% python3 -q
>>> import numpy as np
>>> import numpy.linalg as la
>>> np.set_printoptions(precision=3, suppress=True, linewidth=200)
>>> M = np.loadtxt("a.csv", delimiter=",")
>>> M
array([[-3.,  0., -3.,  4.,  5., -8., -9., -9.,  9., -6.,  5.],
       [-1., -1., -6., -8.,  3., -2., -1., -4.,  6.,  3., -6.],
       [-9.,  7.,  3., -5.,  2.,  4., -4.,  5.,  6., -1., -9.],
       [-5.,  4., -1., -2.,  8.,  4.,  6.,  1.,  6.,  4., -3.],
       [ 7.,  1., -2.,  6., -5., -1.,  0.,  0.,  1.,  9.,  5.],
       [-5., -8., -1.,  8.,  5.,  9.,  7.,  5.,  5., -2.,  6.],
       [ 5.,  6.,  0., -9.,  7., -5.,  7., -5., -8., -4., -9.],
       [ 9.,  0., -5., -2., -5., -2., -2.,  3., -5., -9.,  0.],
       [-5., -8., -8., -8.,  5.,  6., -3., -9., -2.,  7., -4.],
       [ 5.,  6.,  0., -9.,  7., -5.,  7., -5., -8., -4., -9.]])
>>> Uu, sv, Vt = la.svd(M)
>>> evecs = Vt[:(sv > 1e-8).sum()]
>>> rng = np.random.default_rng(50327)
>>> x = M[3] + -2 * M[7] + rng.integers(2) * np.eye(11)[10]
>>> x
array([-23.,   4.,   9.,   2.,  18.,   8.,  10.,  -5.,  16.,  22.,  -2.])
>>> la.matrix_rank(np.vstack([M, x]))
np.int64(10)
>>> np.diag(evecs.T @ evecs)
array([0.732, 0.95 , 0.739, 0.881, 0.658, 0.743, 0.848, 0.666, 0.888, 0.942, 0.954])
>>> feats = np.loadtxt("w.csv", delimiter=",")
>>> feats
array([[ 0.,  0.,  0.,  0.,  0.,  0.,  0.,  0.,  0.,  0.,  4.],
       [ 0.,  0.,  0.,  0., -4.,  0.,  0.,  0.,  0.,  0.,  0.],
       [ 0.,  0.,  0.,  0.,  0.,  0.,  1.,  0.,  0.,  0.,  0.],
       [ 0.,  0.,  0.,  3.,  0.,  0.,  0.,  0.,  0.,  0.,  0.],
       [ 0.,  0.,  0.,  0.,  0.,  0.,  0.,  0.,  0., -2.,  0.],
       [-3.,  0.,  0.,  0.,  0.,  0.,  0.,  0.,  0.,  0.,  0.],
       [ 0.,  0.,  0.,  0.,  0.,  2.,  0.,  0.,  0.,  0.,  0.],
       [ 0.,  0.,  0.,  0.,  0.,  0.,  0.,  0.,  0.,  0.,  0.],
       [ 0.,  0.,  0.,  0.,  0.,  0.,  0.,  0.,  0.,  0.,  0.],
       [ 0., -3.,  0.,  0.,  0.,  0.,  0.,  0.,  0.,  0.,  0.],
       [ 0.,  0.,  3.,  0.,  0.,  0.,  0.,  0.,  0.,  0.,  0.]])
>>> # columns 7 and 8 are equal
>>> print(np.diff(feats, axis=0))
[[ 0.  0.  0.  0. -4.  0.  0.  0.  0.  0. -4.]
 [ 0.  0.  0.  0.  4.  0.  1.  0.  0.  0.  0.]
 [ 0.  0.  0.  3.  0.  0. -1.  0.  0.  0.  0.]
 [ 0.  0.  0. -3.  0.  0.  0.  0.  0. -2.  0.]
 [-3.  0.  0.  0.  0.  0.  0.  0.  0.  2.  0.]
 [ 3.  0.  0.  0.  0.  2.  0.  0.  0.  0.  0.]
 [ 0.  0.  0.  0.  0. -2.  0.  0.  0.  0.  0.]
 [ 0.  0.  0.  0.  0.  0.  0.  0.  0.  0.  0.]
 [ 0. -3.  0.  0.  0.  0.  0.  0.  0.  0.  0.]
 [ 0.  3.  3.  0.  0.  0.  0.  0.  0.  0.  0.]]
>>> feats[:, 11]
Traceback (most recent call last):
  File "<python-input-16>", line 1, in <module>
    feats[:, 11]
    ~~~~~^^^^^^^
IndexError: index 11 is out of bounds for axis 1 with size 11
>>> la.svd(feats, compute_uv=False)
array([4., 4., 3., 3., 3., 3., 2., 2., 1., 0., 0.])
>>> feats - feats[0]
array([[ 0.,  0.,  0.,  0.,  0.,  0.,  0.,  0.,  0.,  0.,  0.],
       [ 0.,  0.,  0.,  0., -4.,  0.,  0.,  0.,  0.,  0., -4.],
       [ 0.,  0.,  0.,  0.,  0.,  0.,  1.,  0.,  0.,  0., -4.],
       [ 0.,  0.,  0.,  3.,  0.,  0.,  0.,  0.,  0.,  0., -4.],
       [ 0.,  0.,  0.,  0.,  0.,  0.,  0.,  0.,  0., -2., -4.],
       [-3.,  0.,  0.,  0.,  0.,  0.,  0.,  0.,  0.,  0., -4.],
       [ 0.,  0.,  0.,  0.,  0.,  2.,  0.,  0.,  0.,  0., -4.],
       [ 0.,  0.,  0.,  0.,  0.,  0.,  0.,  0.,  0.,  0., -4.],
       [ 0.,  0.,  0.,  0.,  0.,  0.,  0.,  0.,  0.,  0., -4.],
       [ 0., -3.,  0.,  0.,  0.,  0.,  0.,  0.,  0.,  0., -4.],
       [ 0.,  0.,  3.,  0.,  0.,  0.,  0.,  0.,  0.,  0., -4.]])
>>> np.unravel_index(np.abs(feats).argmax(), feats.shape)
(np.int64(0), np.int64(10))
>>> la.matrix_rank(feats)
np.int64(9)
>>> np.zeros(11, 11)
Traceback (most recent call last):
  File "<python-input-21>", line 1, in <module>
    np.zeros(11, 11)
    ~~~~~~~~^^^^^^^^
TypeError: Cannot interpret '11' as a data type
>>> print(np.abs(feats).max())
4.0
>>> Uu, sv, Vt = la.svd(feats)
>>> evecs = Vt[:(sv > 1e-8).sum()]
>>> x = feats[6] + -2 * feats[10] + rng.integers(2) * np.eye(11)[1]
>>> x
array([ 0.,  0., -6.,  0.,  0.,  2.,  0.,  0.,  0.,  0.,  0.])
>>> evecs.T @ evecs
array([[1., 0., 0., 0., 0., 0., 0., 0., 0., 0., 0.],
       [0., 1., 0., 0., 0., 0., 0., 0., 0., 0., 0.],
       [0., 0., 1., 0., 0., 0., 0., 0., 0., 0., 0.],
       [0., 0., 0., 1., 0., 0., 0., 0., 0., 0., 0.],
       [0., 0., 0., 0., 1., 0., 0., 0., 0., 0., 0.],
       [0., 0., 0., 0., 0., 1., 0., 0., 0., 0., 0.],
       [0., 0., 0., 0., 0., 0., 1., 0., 0., 0., 0.],
       [0., 0., 0., 0., 0., 0., 0., 0., 0., 0., 0.],
       [0., 0., 0., 0., 0., 0., 0., 0., 0., 0., 0.],
       [0., 0., 0., 0., 0., 0., 0., 0., 0., 1., 0.],
       [0., 0., 0., 0., 0., 0., 0., 0., 0., 0., 1.]])
>>> print(la.matrix_rank(np.vstack([feats, x])))
9
>>> la.cond(feats) > 100
np.True_
>>> [round(float(x), 3) for x in la.svd(feats, compute_uv=False)[:3]]
[4.0, 4.0, 3.0]
>>> round(la.norm(feats, 2) / la.norm(feats), 3)
np.float64(0.456)
>>> np.argsort(-la.norm(feats, axis=0).round(6), kind="stable")[:3]
array([ 4, 10,  0])
>>> (la.matrix_power((feats != 0) + (feats.T != 0) + np.eye(11), 11) > 0).astype(int)
array([[1, 0, 1, 0, 0, 1, 1, 0, 0, 0, 1],
       [0, 1, 0, 0, 1, 0, 0, 0, 0, 1, 0],
       [1, 0, 1, 0, 0, 1, 1, 0, 0, 0, 1],
       [0, 0, 0, 1, 0, 0, 0, 0, 0, 0, 0],
       [0, 1, 0, 0, 1, 0, 0, 0, 0, 1, 0],
       [1, 0, 1, 0, 0, 1, 1, 0, 0, 0, 1],
       [1, 0, 1, 0, 0, 1, 1, 0, 0, 0, 1],
       [0, 0, 0, 0, 0, 0, 0, 1, 0, 0, 0],
       [0, 0, 0, 0, 0, 0, 0, 0, 1, 0, 0],
       [0, 1, 0, 0, 1, 0, 0, 0, 0, 1, 0],
       [1, 0, 1, 0, 0, 1, 1, 0, 0, 0, 1]])
>>> (feats != 0).astype(int)
array([[0, 0, 0, 0, 0, 0, 0, 0, 0, 0, 1],
       [0, 0, 0, 0, 1, 0, 0, 0, 0, 0, 0],
       [0, 0, 0, 0, 0, 0, 1, 0, 0, 0, 0],
       [0, 0, 0, 1, 0, 0, 0, 0, 0, 0, 0],
       [0, 0, 0, 0, 0, 0, 0, 0, 0, 1, 0],
       [1, 0, 0, 0, 0, 0, 0, 0, 0, 0, 0],
       [0, 0, 0, 0, 0, 1, 0, 0, 0, 0, 0],
       [0, 0, 0, 0, 0, 0, 0, 0, 0, 0, 0],
       [0, 0, 0, 0, 0, 0, 0, 0, 0, 0, 0],
       [0, 1, 0, 0, 0, 0, 0, 0, 0, 0, 0],
       [0, 0, 1, 0, 0, 0, 0, 0, 0, 0, 0]])
>>> np.sort(la.eigvals(feats).real)
array([-2.884, -2.352, -0.727, -0.727,  0.   ,  0.   ,  1.442,  1.442,  1.903,  1.903,  3.   ])
>>> feats @ feats
array([[  0.,   0.,  12.,   0.,   0.,   0.,   0.,   0.,   0.,   0.,   0.],
       [  0.,   0.,   0.,   0.,   0.,   0.,   0.,   0.,   0.,   8.,   0.],
       [  0.,   0.,   0.,   0.,   0.,   2.,   0.,   0.,   0.,   0.,   0.],
       [  0.,   0.,   0.,   9.,   0.,   0.,   0.,   0.,   0.,   0.,   0.],
       [  0.,   6.,   0.,   0.,   0.,   0.,   0.,   0.,   0.,   0.,   0.],
       [  0.,   0.,   0.,   0.,   0.,   0.,   0.,   0.,   0.,   0., -12.],
       [ -6.,   0.,   0.,   0.,   0.,   0.,   0.,   0.,   0.,   0.,   0.],
       [  0.,   0.,   0.,   0.,   0.,   0.,   0.,   0.,   0.,   0.,   0.],
       [  0.,   0.,   0.,   0.,   0.,   0.,   0.,   0.,   0.,   0.,   0.],
       [  0.,   0.,   0.,   0.,  12.,   0.,   0.,   0.,   0.,   0.,   0.],
       [  0.,   0.,   0.,   0.,   0.,   0.,   3.,   0.,   0.,   0.,   0.]])
